>>> import numpy as np
>>> from numpy import linalg as LA
>>> np.set_printoptions(precision=2, suppress=True, linewidth=140, sign=" ")
>>> rd = lambda a: np.round(a, 2) + 0
>>> E = np.array([[2, 0, 2, 0, 0, 0],
...     [2, 2, 1, 0, 1, 0],
...     [2, 1, 1, 1, 2, 2],
...     [1, 1, 1, 0, 0, 1],
...     [2, 1, 2, 1, 1, 2],
...     [1, 0, 0, 1, 2, 2]])
>>> E
array([[ 2,  0,  2,  0,  0,  0],
       [ 2,  2,  1,  0,  1,  0],
       [ 2,  1,  1,  1,  2,  2],
       [ 1,  1,  1,  0,  0,  1],
       [ 2,  1,  2,  1,  1,  2],
       [ 1,  0,  0,  1,  2,  2]])
>>> x = np.array([0, 4, -5, -3, 4, -4])
>>> np.einsum("ij,j->i", E, x)
array([-10,   7,  -4,  -5, -13,  -3])
>>> LA.norm(E @ x) <= LA.norm(E, 2) * LA.norm(x) + 1e-9
np.True_
>>> (E @ x).argmax()
np.int64(1)
>>> rng = np.random.default_rng(784)
>>> lab = rng.permutation(6)
>>> lab
array([ 5,  1,  4,  3,  2,  0])
>>> A2 = E[lab][:, lab]
>>> rd(np.sort(np.abs(LA.eigvals(A2))))
array([ 0.  ,  0.3 ,  1.  ,  1.19,  1.75,  6.36])
>>> np.allclose(A2, E)
False
>>> np.diag(A2)
array([ 2,  2,  1,  0,  1,  2])
>>> np.abs(np.diag(LA.qr(E)[1])) > 1e-9
array([ True,  True,  True,  True, False,  True])
>>> rd(np.trace(LA.pinv(E) @ E))
np.float64(5.0)
>>> Q, _ = LA.qr(np.array([[-0.9, -0.5, 1.0, 0.4, -0.3, -1.9, 0.6, 0.9, 1.1, -0.3],
...     [0.7, 1.4, -1.0, 0.3, 1.1, -0.3, 2.0, 0.9, -1.3, 0.3],
...     [-0.4, 0.0, 1.4, 0.8, 1.2, -0.5, -0.2, -0.4, -0.6, 0.4],
...     [-1.1, -1.0, -2.4, -1.0, -0.3, -0.3, 0.9, 1.6, -1.1, -1.8],
...     [0.1, 0.7, -0.2, -0.7, -0.2, -1.0, -2.2, -0.2, 1.4, 0.2],
...     [0.6, 1.2, 0.3, 0.4, -1.8, 1.8, -0.6, 0.8, 1.6, -1.6],
...     [-0.2, -2.8, -1.1, 0.5, -0.7, -0.9, -0.8, 0.3, 0.6, -1.7],
...     [-0.6, -0.4, -2.0, 0.6, 0.5, -0.1, -0.6, 0.6, -1.5, -1.0],
...     [-1.6, -0.5, 1.1, 0.2, -0.2, -0.6, -0.2, 0.3, 1.4, -1.1],
...     [0.7, 1.7, 1.1, -0.5, 0.5, -0.5, 1.0, 0.5, -1.4, -0.4]]))
>>> F = Q[:, :9]
>>> rd(F)
array([[-0.35, -0.11, -0.25,  0.14, -0.14,  0.66, -0.31,  0.18,  0.22],
       [ 0.27, -0.23,  0.38,  0.37,  0.27,  0.31, -0.35,  0.09, -0.51],
       [-0.16, -0.12, -0.33,  0.36,  0.4 , -0.12,  0.2 , -0.55, -0.24],
       [-0.43, -0.01,  0.58, -0.41, -0.05, -0.08, -0.28, -0.37, -0.12],
       [ 0.04, -0.19,  0.13, -0.32, -0.07,  0.5 ,  0.72, -0.01, -0.28],
       [ 0.24, -0.2 ,  0.02,  0.3 , -0.83, -0.07, -0.02, -0.32, -0.11],
       [-0.08,  0.8 , -0.04,  0.12, -0.09,  0.33, -0.01, -0.33, -0.15],
       [-0.24, -0.05,  0.51,  0.52,  0.07,  0.04,  0.33, -0.05,  0.52],
       [-0.63, -0.31, -0.23,  0.05, -0.13, -0.09, -0.01,  0.02, -0.26],
       [ 0.27, -0.32, -0.13, -0.25,  0.16,  0.27, -0.19, -0.55,  0.41]])
>>> r0, v = F[9], F[4]
>>> rd(r0 @ v)
np.float64(0.01)
>>> p = (r0 @ v) / (r0 @ r0) * r0
>>> rd((v - p) @ r0)
np.float64(0.0)
>>> rd(p)
array([ 0.  ,  0.  ,  0.  ,  0.  ,  0.  ,  0.  ,  0.  , -0.01,  0.01])
